In [1]: import numpy as np

In [2]: import numpy.linalg as la

In [3]: np.set_printoptions(precision=1, suppress=True, linewidth=200)

In [4]: M = np.array([[1, -1, 1, -1],
   ...:     [1, 0, 0, 0],
   ...:     [1, 1, 1, 1],
   ...:     [1, 2, 4, 8],
   ...:     [1, 3, 9, 27],
   ...:     [1, 4, 16, 64],
   ...:     [1, 5, 25, 125],
   ...:     [1, 6, 36, 216]])

In [5]: print(M)
[[  1  -1   1  -1]
 [  1   0   0   0]
 [  1   1   1   1]
 [  1   2   4   8]
 [  1   3   9  27]
 [  1   4  16  64]
 [  1   5  25 125]
 [  1   6  36 216]]

In [6]: t = np.radians(90)

In [7]: r_ = np.eye(4)

In [8]: r_[2, 2] = r_[3, 3] = np.cos(t)

In [9]: r_[2, 3], r_[3, 2] = -np.sin(t), np.sin(t)

In [10]: print(r_.round(1) + 0)
[[ 1.  0.  0.  0.]
 [ 0.  1.  0.  0.]
 [ 0.  0.  0. -1.]
 [ 0.  0.  1.  0.]]

In [11]: B = M @ r_.T

In [12]: print(np.allclose(M @ M.T, B @ B.T))
True

In [13]: U, sig, Vh = la.svd(M)

In [14]: print(np.argmax(sig[:-1] / (sig[1:] + 1e-6)) + 1)
1

In [15]: print(sig)
[263.6   8.5   1.7   1.5]

In [16]: B = U[:, :1] @ np.diag(sig[:1]) @ Vh[:1]

In [17]: print(la.matrix_rank(B))
1

In [18]: print(la.matrix_rank(M, rtol=0.05))
1

In [19]: print(round(np.abs(M - B).max(), 1))
4.2

In [20]: print(round(float(la.norm(M - B) / la.norm(M)), 1))
0.0

In [21]: rng = np.random.default_rng(587)

In [22]: t = np.sort(rng.uniform(-2, 2, 13))

In [23]: W0 = np.c_[t, t ** 2, t ** 3] @ np.array([[2, 1, 0, -3], [-3, -3, 2, 1], [2, -1, 3, -2]])

In [24]: print(W0.round(1) + 0)
[[-30.1  -5.9 -14.6  24.5]
 [-14.6  -4.6  -4.6  12. ]
 [-13.7  -4.5  -4.   11.3]
 [-11.8  -4.1  -3.1   9.8]
 [ -7.   -3.   -1.    6. ]
 [ -4.5  -2.2  -0.2   4. ]
 [ -3.2  -1.7   0.    3. ]
 [  0.1   0.1   0.   -0.2]
 [  0.4   0.    0.3  -0.9]
 [  1.   -3.1   5.1  -4.1]
 [  1.6  -4.9   8.2  -5.7]
 [  2.8  -8.2  13.9  -8.6]
 [  6.3 -15.2  26.7 -15.2]]

In [25]: D = la.norm(W0[:, None] - W0[None], axis=-1)

In [26]: print(D[:5, :5])
[[ 0.  22.4 23.7 26.3 32.8]
 [22.4  0.   1.3  3.9 10.5]
 [23.7  1.3  0.   2.6  9.2]
 [26.3  3.9  2.6  0.   6.6]
 [32.8 10.5  9.2  6.6  0. ]]

In [27]: print(D.mean(axis=1).argmax())
0

In [28]: print(np.unravel_index(D.round(6).argmax(), D.shape))
(np.int64(0), np.int64(12))

In [29]: print(D[0])
[ 0.  22.4 23.7 26.3 32.8 36.1 37.7 42.2 42.8 46.8 49.4 54.8 68.6]

In [30]: print(la.matrix_rank(D ** 2))
5

In [31]: print(np.flatnonzero(D[0] < D.mean() / 2))
[0]

In [32]: K = np.loadtxt("run0.csv", delimiter=",")

In [33]: print(K)
[[-14.7  13.1 -15.8  -3.7   4.6  16.5  -5.   13.2  -0.2  16.7 -14.4]
 [-15.4  15.7 -13.4  -5.5   6.3  13.2  -4.9  14.5   2.2  13.6 -14.6]
 [-16.   15.1 -14.4  -3.1   5.2  15.5  -4.2  15.3  -0.2  14.4 -17.4]
 [-15.9  13.3 -15.5  -7.4   5.2  15.   -4.9  15.3  -1.1  15.1 -15.5]
 [-15.9  15.  -15.2  -5.    4.5  13.2  -5.2  13.1   0.8  14.5 -15.9]
 [-15.2  14.  -14.4  -5.1   3.6  14.6  -5.7  15.4  -1.7  14.8 -14.3]
 [-15.2  16.8 -13.8  -3.5   4.5  13.8  -4.5  14.2  -0.7  15.3 -16.9]
 [-16.1  14.6 -14.   -4.1   2.3  14.3  -6.3  16.1  -0.5  14.5 -14.7]
 [-14.5  14.2 -14.9  -5.    5.6  14.4  -3.8  15.4  -0.8  14.2 -16.2]
 [-14.4  15.  -16.9  -5.3   5.2  14.1  -3.5  16.2  -0.4  16.  -15.4]
 [-14.2  14.8 -16.4  -4.3   4.   14.4  -3.9  14.8  -1.4  14.2 -15.2]
 [-14.2  14.7 -14.7  -5.4   2.7  14.9  -4.4  15.4   0.9  15.4 -13.5]
 [-13.1  12.9 -14.6  -4.8   3.4  14.6  -4.4  13.8   0.8  15.1 -12.8]
 [-17.1  15.3 -15.5  -3.2   5.6  14.   -6.2  14.3  -0.3  16.9 -16. ]
 [-14.5  15.8 -15.5  -5.9   6.3  15.6  -5.7  14.4  -0.6  15.8 -14.3]
 [-15.2  14.9 -14.9  -4.3   5.3  14.6  -4.2  15.2  -0.6  16.6 -15.2]
 [-15.4  15.1 -14.8  -6.    3.2  15.4  -5.6  14.7  -1.1  13.1 -14.8]
 [-14.5  14.9 -15.3  -4.9   3.5  14.1  -4.5  15.4   1.   16.6 -15. ]
 [-13.5  14.9 -16.   -3.5   5.8  14.7  -6.3  14.7   1.   14.  -14.8]
 [-14.8  15.6 -14.7  -5.9   4.1  14.8  -6.5  15.2  -0.7  14.6 -14.7]
 [-14.5  15.  -14.8  -6.1   4.5  14.2  -6.6  16.2   1.5  13.1 -15.7]
 [-15.5  15.7 -16.9  -4.2   4.4  14.8  -5.3  12.9  -1.3  14.3 -14.7]
 [-15.5  14.9 -15.2  -4.2   4.4  14.8  -6.3  15.7  -1.   15.1 -12.5]
 [-16.   16.3 -14.2  -5.7   5.2  15.1  -6.4  14.9  -0.6  13.6 -13.9]
 [-15.8  15.5 -15.1  -4.7   5.9  13.9  -4.   15.1  -0.3  16.  -15.1]
 [-14.3  16.1 -14.3  -3.9   4.   15.4  -3.6  15.5   0.8  14.9 -15.2]
 [-11.8  14.3 -14.7  -5.3   6.6  16.6  -5.6  16.    0.9  14.9 -14.4]
 [-14.1  14.7 -14.1  -4.1   3.4  15.   -3.9  13.3   1.4  15.1 -15.7]
 [-16.6  14.8 -13.5  -4.4   7.3  14.4  -4.5  16.8  -0.5  16.7 -13.9]
 [-14.   14.9 -15.7  -5.6   5.5  14.9  -6.2  13.4  -1.8  13.8 -16.7]
 [-13.6  15.7 -16.2  -5.    5.4  14.7  -4.5  16.5   0.   14.2 -16.6]
 [-15.   16.5 -15.4  -4.6   3.8  15.7  -4.   15.8  -0.8  14.8 -15.9]
 [-15.   15.8 -12.7  -4.5   4.   15.9  -5.2  14.8   1.6  14.1 -14.8]
 [-15.7  14.7 -14.1  -4.8   4.6  14.4  -4.1  14.8  -0.9  15.3 -15.3]
 [-16.7  14.4 -16.3  -4.9   4.5  15.1  -3.4  13.3   0.4  15.5 -15.6]
 [-13.5  14.9 -14.4  -4.8   4.8  15.4  -5.   13.9  -1.2  14.4 -15.3]]

In [34]: t = np.radians(36)

In [35]: r_ = np.eye(11)

In [36]: r_[7, 7] = r_[0, 0] = np.cos(t)

In [37]: r_[7, 0], r_[0, 7] = -np.sin(t), np.sin(t)

In [38]: print(r_)
[[ 0.8  0.   0.   0.   0.   0.   0.   0.6  0.   0.   0. ]
 [ 0.   1.   0.   0.   0.   0.   0.   0.   0.   0.   0. ]
 [ 0.   0.   1.   0.   0.   0.   0.   0.   0.   0.   0. ]
 [ 0.   0.   0.   1.   0.   0.   0.   0.   0.   0.   0. ]
 [ 0.   0.   0.   0.   1.   0.   0.   0.   0.   0.   0. ]
 [ 0.   0.   0.   0.   0.   1.   0.   0.   0.   0.   0. ]
 [ 0.   0.   0.   0.   0.   0.   1.   0.   0.   0.   0. ]
 [-0.6  0.   0.   0.   0.   0.   0.   0.8  0.   0.   0. ]
 [ 0.   0.   0.   0.   0.   0.   0.   0.   1.   0.   0. ]
 [ 0.   0.   0.   0.   0.   0.   0.   0.   0.   1.   0. ]
 [ 0.   0.   0.   0.   0.   0.   0.   0.   0.   0.   1. ]]

In [39]: B = K @ r_.T

In [40]: print(np.allclose(K @ K.T, B @ B.T))
True

In [41]: print(la.svd(K, compute_uv=False), la.svd(B, compute_uv=False))
[242.4   7.5   7.    6.9   6.8   6.4   5.5   5.    4.4   3.9   3.2] [242.4   7.5   7.    6.9   6.8   6.4   5.5   5.    4.4   3.9   3.2]

In [42]: print(np.allclose(la.norm(K, axis=1), la.norm(B, axis=1)))
True

In [43]: print(np.round(la.det(r_), 1), np.round(np.trace(r_), 1))
1.0 10.6

In [44]: U, sig, Vh = la.svd(r_, full_matrices=False)

In [45]: print(round(float(np.sqrt((sig ** 2).sum())), 1), round(la.norm(r_), 1))
3.3 3.3

In [46]: print(np.allclose(U * sig @ Vh, r_))
True

In [47]: print(np.cumsum(sig ** 2) / np.sum(sig ** 2))
[0.1 0.2 0.3 0.4 0.5 0.5 0.6 0.7 0.8 0.9 1. ]

In [48]: print(np.round(U.T @ U, 1) + 0)
[[1. 0. 0. 0. 0. 0. 0. 0. 0. 0. 0.]
 [0. 1. 0. 0. 0. 0. 0. 0. 0. 0. 0.]
 [0. 0. 1. 0. 0. 0. 0. 0. 0. 0. 0.]
 [0. 0. 0. 1. 0. 0. 0. 0. 0. 0. 0.]
 [0. 0. 0. 0. 1. 0. 0. 0. 0. 0. 0.]
 [0. 0. 0. 0. 0. 1. 0. 0. 0. 0. 0.]
 [0. 0. 0. 0. 0. 0. 1. 0. 0. 0. 0.]
 [0. 0. 0. 0. 0. 0. 0. 1. 0. 0. 0.]
 [0. 0. 0. 0. 0. 0. 0. 0. 1. 0. 0.]
 [0. 0. 0. 0. 0. 0. 0. 0. 0. 1. 0.]
 [0. 0. 0. 0. 0. 0. 0. 0. 0. 0. 1.]]

In [49]: F = np.tril(np.array([[8, 6, -5, -1, -3, 6, -6, -7, 3, -4, 0, 8],
    ...:     [-3, 2, 4, 9, 0, 1, -4, 0, -4, -3, -4, 8],
    ...:     [2, 1, 7, -6, -2, 5, 9, 8, -8, 6, 9, -5],
    ...:     [5, 5, 3, -5, -4, -4, -6, 6, -9, -8, -6, -7],
    ...:     [4, 3, 5, -7, 3, -6, 0, -3, -4, 4, 6, 2],
    ...:     [-4, 1, -5, -3, -9, 2, -3, -6, -4, -9, 4, -3],
    ...:     [7, 3, 3, 4, 7, 3, 8, -1, 0, 3, -1, 4],
    ...:     [-8, 9, 1, 9, 5, 7, 9, 0, -3, -5, -8, 7],
    ...:     [-2, -4, -7, -4, -3, 3, -7, -7, -7, -7, 7, 3],
    ...:     [8, -5, -6, 6, -4, -4, -8, -2, 2, 7, 8, 5],
    ...:     [-5, 1, -2, -8, -9, -9, 1, 2, 8, 3, -6, -9],
    ...:     [-4, 8, -5, -6, 5, -6, 0, 9, 9, 8, -2, 8]]), -1) + np.eye(12, dtype=int)

In [50]: print(F)
[[ 1  0  0  0  0  0  0  0  0  0  0  0]
 [-3  1  0  0  0  0  0  0  0  0  0  0]
 [ 2  1  1  0  0  0  0  0  0  0  0  0]
 [ 5  5  3  1  0  0  0  0  0  0  0  0]
 [ 4  3  5 -7  1  0  0  0  0  0  0  0]
 [-4  1 -5 -3 -9  1  0  0  0  0  0  0]
 [ 7  3  3  4  7  3  1  0  0  0  0  0]
 [-8  9  1  9  5  7  9  1  0  0  0  0]
 [-2 -4 -7 -4 -3  3 -7 -7  1  0  0  0]
 [ 8 -5 -6  6 -4 -4 -8 -2  2  1  0  0]
 [-5  1 -2 -8 -9 -9  1  2  8  3  1  0]
 [-4  8 -5 -6  5 -6  0  9  9  8 -2  1]]

In [51]: print(np.allclose(F @ F.T, F.T @ F))
False

In [52]: print(la.matrix_power(F, 3))
[[    1     0     0     0     0     0     0     0     0     0     0     0]
 [   -9     1     0     0     0     0     0     0     0     0     0     0]
 [   -3     3     1     0     0     0     0     0     0     0     0     0]
 [  -21    24     9     1     0     0     0     0     0     0     0     0]
 [  -42  -102   -48   -21     1     0     0     0     0     0     0     0]
 [  144   123    12   180   -27     1     0     0     0     0     0     0]
 [ -355  -189  -204    27   -60     9     1     0     0     0     0     0]
 [ -204   283   -60  -114  -228   102    27     1     0     0     0     0]
 [ -912 -1420  -862   486  -153  -390  -210   -21     1     0     0     0]
 [ -145  -615  -268    58  -126  -302  -246   -48     6     1     0     0]
 [  639  -465  -116 -1081  -864  -542  -783  -222    42     9     1     0]
 [  495  -257  -203 -1351 -1222  -491  -843  -210    15     6    -6     1]]

In [53]: print(F @ F)
[[   1    0    0    0    0    0    0    0    0    0    0    0]
 [  -6    1    0    0    0    0    0    0    0    0    0    0]
 [   1    2    1    0    0    0    0    0    0    0    0    0]
 [   1   13    6    1    0    0    0    0    0    0    0    0]
 [ -26  -24  -11  -14    1    0    0    0    0    0    0    0]
 [ -72  -45  -64   57  -18    1    0    0    0    0    0    0]
 [  47   53   38  -50  -13    6    1    0    0    0    0    0]
 [  59  113   46   -2   10   41   18    1    0    0    0    0]
 [ -43 -125  -84  -87 -117  -64  -77  -14    1    0    0    0]
 [   5  -52  -34   -6  -44  -40  -48  -18    4    1    0    0]
 [ -58 -102  -97   82   44   11  -60  -58   22    6    1    0]
 [ -44   -7  -71   80   68   64  -48  -65   18   10   -4    1]]

In [54]: print((F + F.T) / 2)
[[ 1.  -1.5  1.   2.5  2.  -2.   3.5 -4.  -1.   4.  -2.5 -2. ]
 [-1.5  1.   0.5  2.5  1.5  0.5  1.5  4.5 -2.  -2.5  0.5  4. ]
 [ 1.   0.5  1.   1.5  2.5 -2.5  1.5  0.5 -3.5 -3.  -1.  -2.5]
 [ 2.5  2.5  1.5  1.  -3.5 -1.5  2.   4.5 -2.   3.  -4.  -3. ]
 [ 2.   1.5  2.5 -3.5  1.  -4.5  3.5  2.5 -1.5 -2.  -4.5  2.5]
 [-2.   0.5 -2.5 -1.5 -4.5  1.   1.5  3.5  1.5 -2.  -4.5 -3. ]
 [ 3.5  1.5  1.5  2.   3.5  1.5  1.   4.5 -3.5 -4.   0.5  0. ]
 [-4.   4.5  0.5  4.5  2.5  3.5  4.5  1.  -3.5 -1.   1.   4.5]
 [-1.  -2.  -3.5 -2.  -1.5  1.5 -3.5 -3.5  1.   1.   4.   4.5]
 [ 4.  -2.5 -3.   3.  -2.  -2.  -4.  -1.   1.   1.   1.5  4. ]
 [-2.5  0.5 -1.  -4.  -4.5 -4.5  0.5  1.   4.   1.5  1.  -1. ]
 [-2.   4.  -2.5 -3.   2.5 -3.   0.   4.5  4.5  4.  -1.   1. ]]

In [55]: print((F - F.T) / 2)
[[ 0.   1.5 -1.  -2.5 -2.   2.  -3.5  4.   1.  -4.   2.5  2. ]
 [-1.5  0.  -0.5 -2.5 -1.5 -0.5 -1.5 -4.5  2.   2.5 -0.5 -4. ]
 [ 1.   0.5  0.  -1.5 -2.5  2.5 -1.5 -0.5  3.5  3.   1.   2.5]
 [ 2.5  2.5  1.5  0.   3.5  1.5 -2.  -4.5  2.  -3.   4.   3. ]
 [ 2.   1.5  2.5 -3.5  0.   4.5 -3.5 -2.5  1.5  2.   4.5 -2.5]
 [-2.   0.5 -2.5 -1.5 -4.5  0.  -1.5 -3.5 -1.5  2.   4.5  3. ]
 [ 3.5  1.5  1.5  2.   3.5  1.5  0.  -4.5  3.5  4.  -0.5  0. ]
 [-4.   4.5  0.5  4.5  2.5  3.5  4.5  0.   3.5  1.  -1.  -4.5]
 [-1.  -2.  -3.5 -2.  -1.5  1.5 -3.5 -3.5  0.  -1.  -4.  -4.5]
 [ 4.  -2.5 -3.   3.  -2.  -2.  -4.  -1.   1.   0.  -1.5 -4. ]
 [-2.5  0.5 -1.  -4.  -4.5 -4.5  0.5  1.   4.   1.5  0.   1. ]
 [-2.   4.  -2.5 -3.   2.5 -3.   0.   4.5  4.5  4.  -1.   0. ]]

In [56]: print(round(float(np.abs(la.eigvals(F)).max()), 1))
1.0

In [57]: print(np.sort(np.abs(la.eigvals(F))))
[1. 1. 1. 1. 1. 1. 1. 1. 1. 1. 1. 1.]

In [58]: B = np.array([[-3, -2], [4, 0]])

In [59]: mat = np.tile(B, (2, 2))

In [60]: print(mat)
[[-3 -2 -3 -2]
 [ 4  0  4  0]
 [-3 -2 -3 -2]
 [ 4  0  4  0]]

In [61]: # null space of dimension 2

In [62]: print([round(float(x), 1) for x in la.svd(mat, compute_uv=False)[:3]])
[10.3, 3.1, 0.0]

In [63]: print(np.argsort(-la.norm(mat, axis=0).round(6), kind="stable")[:3])
[0 2 1]

In [64]: print(la.matrix_rank(mat, rtol=0.1))
2

In [65]: U, sig, Vh = la.svd(mat)

In [66]: print(np.argmax(sig[:-1] / (sig[1:] + 1e-6)) + 1)
2

In [67]: print(sig.round(1) + 0)
[10.3  3.1  0.   0. ]

In [68]: B = U[:, :2] @ np.diag(sig[:2]) @ Vh[:2]

In [69]: print(round(float(la.norm(mat - B) / la.norm(mat)), 1))
0.0

In [70]: print(B.round(1) + 0)
[[-3. -2. -3. -2.]
 [ 4.  0.  4.  0.]
 [-3. -2. -3. -2.]
 [ 4.  0.  4.  0.]]

In [71]: print(la.matrix_rank(mat, rtol=0.05))
2

In [72]: arr = np.load("sample1.npy")

In [73]: print(arr)
[[-1 -1 -2 -2 -2  2]
 [ 0 -1 -2  2 -2  0]
 [ 0  0 -1 -2  1  0]
 [ 0  0  0  2  2 -1]
 [ 0  0  0  0  0  0]
 [ 0  0  0  0  0  0]]

In [74]: print(np.round(arr @ la.pinv(arr) @ arr, 1) + 0)
[[-1. -1. -2. -2. -2.  2.]
 [ 0. -1. -2.  2. -2.  0.]
 [ 0.  0. -1. -2.  1.  0.]
 [ 0.  0.  0.  2.  2. -1.]
 [ 0.  0.  0.  0.  0.  0.]
 [ 0.  0.  0.  0.  0.  0.]]

In [75]: print(la.lstsq(arr[:-1].T, arr[-1])[2])
4

In [76]: J = np.load("w.npy")

In [77]: print(J)
[[  2.1  -2.6  -2.2   4.2]
 [ -2.3   3.    1.2  -3.3]
 [-18.3  -7.4 -16.    5.4]
 [ 10.3   9.   12.5  -7.7]
 [  9.6   9.9  13.1  -8.9]
 [-19.3 -15.4 -24.1  14.6]
 [-13.3  -9.4 -15.6   8.8]
 [-20.7  -8.1 -17.6   5.7]
 [-19.7 -11.6 -20.6  10. ]
 [ -7.   -1.1  -4.9   0.4]
 [ -2.6  -0.9  -2.6   1.1]
 [ -7.  -10.5 -13.9  11.6]
 [-13.4  -3.7 -10.1   2. ]
 [  3.7   8.5   9.2  -8.6]
 [ -5.2   0.2  -2.8  -0.7]
 [  0.2   7.5   6.7  -8.2]
 [-15.6 -13.7 -20.8  13.4]
 [-17.4 -13.4 -21.3  12.7]
 [ -6.7   2.5  -1.2  -3.8]]

In [78]: # null space of dimension 1

In [79]: Xc = J - J.mean(axis=0)

In [80]: U, sig, Vh = la.svd(Xc, full_matrices=False)

In [81]: print(np.abs(Vh[0]).argmax())
2

In [82]: print(np.round(Xc.mean(axis=0), 1) + 0)
[0. 0. 0. 0.]

In [83]: print(np.abs(U[:, 0]).argmax())
4

In [84]: print(sig.round(1) + 0)
[79.9 17.7  0.   0. ]

In [85]: print((np.sign(U[:, 0]) == np.sign(U[0, 0])).astype(int))
[1 1 0 1 1 0 0 0 0 1 1 0 0 1 1 1 0 0 1]

In [86]: print(la.matrix_rank(Xc))
2
